$ python -q
>>> import numpy as np
>>> np.set_printoptions(precision=1, suppress=True, linewidth=140, floatmode="fixed")
>>> mat = np.load("sample2.npy")
>>> mat
array([[  6.0,  -4.0,   6.0,  -1.0],
       [  4.0,  -7.0,   6.0,   4.0],
       [  5.0, -10.0,   7.0,   5.0],
       [  4.0, -14.0,   6.0,  11.0]])
>>> other = mat[0, 0] * mat[1:] - np.outer(mat[1:, 0], mat[0])
>>> other
array([[  0.0, -26.0,  12.0,  28.0],
       [  0.0, -40.0,  12.0,  35.0],
       [  0.0, -68.0,  12.0,  70.0]])
>>> mat[:, 0] / mat[0, 0]
array([1.0, 0.7, 0.8, 0.7])
>>> np.linalg.matrix_rank(other), np.linalg.matrix_rank(mat)
(np.int64(3), np.int64(4))
>>> P = np.triu(np.array([[0, -4, 1, -3], [5, -3, 3, 0], [-2, 2, 3, -1], [-1, 4, 4, 3]]), 1) + np.eye(4)
>>> other = P @ mat @ np.linalg.inv(P)
>>> np.round(np.linalg.det(other), 1)
np.float64(98.0)
>>> np.trace(other), np.trace(mat)
(np.float64(17.0), np.float64(17.0))
>>> theta = np.radians(60)
>>> R = np.eye(4)
>>> R[3, 3] = R[2, 2] = np.cos(theta)
>>> R[3, 2], R[2, 3] = -np.sin(theta), np.sin(theta)
>>> R
array([[ 1.0,  0.0,  0.0,  0.0],
       [ 0.0,  1.0,  0.0,  0.0],
       [ 0.0,  0.0,  0.5,  0.9],
       [ 0.0,  0.0, -0.9,  0.5]])
>>> other = mat @ R.T
>>> print(np.abs(other - mat).max(axis=0))
[ 0.0  0.0  6.5 10.7]
>>> other
array([[  6.0,  -4.0,   2.1,  -5.7],
       [  4.0,  -7.0,   6.5,  -3.2],
       [  5.0, -10.0,   7.8,  -3.6],
       [  4.0, -14.0,  12.5,   0.3]])
>>> np.linalg.svd(mat, compute_uv=False), np.linalg.svd(other, compute_uv=False)
(array([26.7,  7.8,  0.8,  0.6]), array([26.7,  7.8,  0.8,  0.6]))
>>> np.allclose(mat @ mat.T, other @ other.T)
True
>>> x = np.array([5, -2, 1, -6])
>>> print(mat @ x)
[ 50.0  16.0  22.0 -12.0]
>>> mat @ np.ones(4)
array([7.0, 7.0, 7.0, 7.0])
>>> mat * x
array([[ 30.0,   8.0,   6.0,   6.0],
       [ 20.0,  14.0,   6.0, -24.0],
       [ 25.0,  20.0,   7.0, -30.0],
       [ 20.0,  28.0,   6.0, -66.0]])
>>> rng = np.random.default_rng(55171)
>>> other = mat + rng.integers(-2, 3, (4, 2)) @ rng.integers(-2, 3, (2, 4))
>>> other
array([[  4.0,  -3.0,   7.0,   0.0],
       [  3.0,  -8.0,   8.0,   2.0],
       [  8.0, -13.0,   7.0,   1.0],
       [  2.0, -10.0,   4.0,  17.0]])
>>> np.abs(other - mat).sum(axis=1)
array([ 5.0,  6.0, 10.0, 14.0])
>>> np.round(np.linalg.svd(other - mat, compute_uv=False), 1) + 0
array([9.9, 3.6, 0.0, 0.0])
>>> np.linalg.matrix_rank(other - mat, tol=1e-8)
np.int64(2)
>>> other - mat
array([[-2.0,  1.0,  1.0,  1.0],
       [-1.0, -1.0,  2.0, -2.0],
       [ 3.0, -3.0,  0.0, -4.0],
       [-2.0,  4.0, -2.0,  6.0]])
>>> M = rng.normal(size=(14, 3)) + 10 * np.array([2, 5, 1])
>>> M
array([[21.3, 50.4, 11.2],
       [20.0, 49.3, 11.5],
       [20.0, 49.8,  9.7],
       [17.9, 49.2, 10.0],
       [17.5, 49.4, 11.5],
       [21.2, 50.6, 10.0],
       [19.0, 49.8, 10.0],
       [19.3, 49.0, 10.7],
       [21.4, 48.9, 10.5],
       [21.3, 50.7, 11.5],
       [18.6, 49.1, 10.2],
       [18.3, 49.6,  9.5],
       [21.4, 50.7,  9.1],
       [18.8, 48.4, 10.7]])
>>> Xc = (M - M.mean(axis=0)) / M.std(axis=0)
>>> Xc.std(axis=0)
array([1.0, 1.0, 1.0])
>>> np.argwhere(np.abs(Xc) > 2)
array([], shape=(0, 2), dtype=int64)
>>> c = np.linalg.lstsq(np.delete(Xc, 0, axis=1), Xc[:, 0])[0]
>>> np.abs(c).argmax()
np.int64(0)
>>> print(c)
[0.6 0.1]
>>> left, s, Vh = np.linalg.svd(M)
>>> s
array([203.6,   4.3,   2.9])
>>> other = left[:, :1] @ np.diag(s[:1]) @ Vh[:1]
>>> np.linalg.matrix_rank(other)
np.int64(1)
>>> np.linalg.matrix_rank(M, rtol=0.05)
np.int64(1)
>>> round(np.linalg.norm(M - other) / np.linalg.norm(M), 1)
np.float64(0.0)
>>> F = np.array([[2.4, 2.1, -3.3, 7.4],
...     [-0.8, 8.1, -0.5, -4.3],
...     [2.6, 0.6, -2.9, 8.2],
...     [-0.4, 8.8, 1.6, -4.8],
...     [1.8, 0.8, -3.2, 6.5],
...     [-1.5, 7.4, 0.4, -3.8],
...     [3.3, -0.7, -2.4, 4.3],
...     [1.6, -0.7, -2.5, 5.1],
...     [-1.5, 10.2, -0.3, -4.8],
...     [2.3, 2.0, -2.7, 6.8],
...     [2.3, 0.0, -3.1, 6.5]])
>>> F
array([[ 2.4,  2.1, -3.3,  7.4],
       [-0.8,  8.1, -0.5, -4.3],
       [ 2.6,  0.6, -2.9,  8.2],
       [-0.4,  8.8,  1.6, -4.8],
       [ 1.8,  0.8, -3.2,  6.5],
       [-1.5,  7.4,  0.4, -3.8],
       [ 3.3, -0.7, -2.4,  4.3],
       [ 1.6, -0.7, -2.5,  5.1],
       [-1.5, 10.2, -0.3, -4.8],
       [ 2.3,  2.0, -2.7,  6.8],
       [ 2.3,  0.0, -3.1,  6.5]])
>>> Xc = M - M.mean(axis=0)
>>> left, s, Vh = np.linalg.svd(Xc, full_matrices=False)
>>> np.round(Xc.mean(axis=0), 1) + 0
array([0.0, 0.0, 0.0])
>>> s
array([5.4, 2.9, 1.9])
>>> np.linalg.matrix_rank(Xc)
np.int64(3)
>>> D = np.linalg.norm(F[:, None] - F[None], axis=-1)
>>> print(np.linalg.norm(F, axis=1))
[ 8.7  9.2  9.1 10.2  7.5  8.5  6.0  5.9 11.4  7.9  7.6]
>>> np.linalg.matrix_rank(D ** 2)
np.int64(6)
>>> q, V = np.linalg.qr(F[:, :3])[0], np.linalg.qr(F[:, 3:])[0]
>>> s = np.linalg.svd(q.T @ V, compute_uv=False)
>>> s
array([1.0])
>>> round(np.linalg.norm(q @ q.T - V @ V.T, 2), 1)
np.float64(1.0)
>>> (s > 0.9).sum()
np.int64(1)
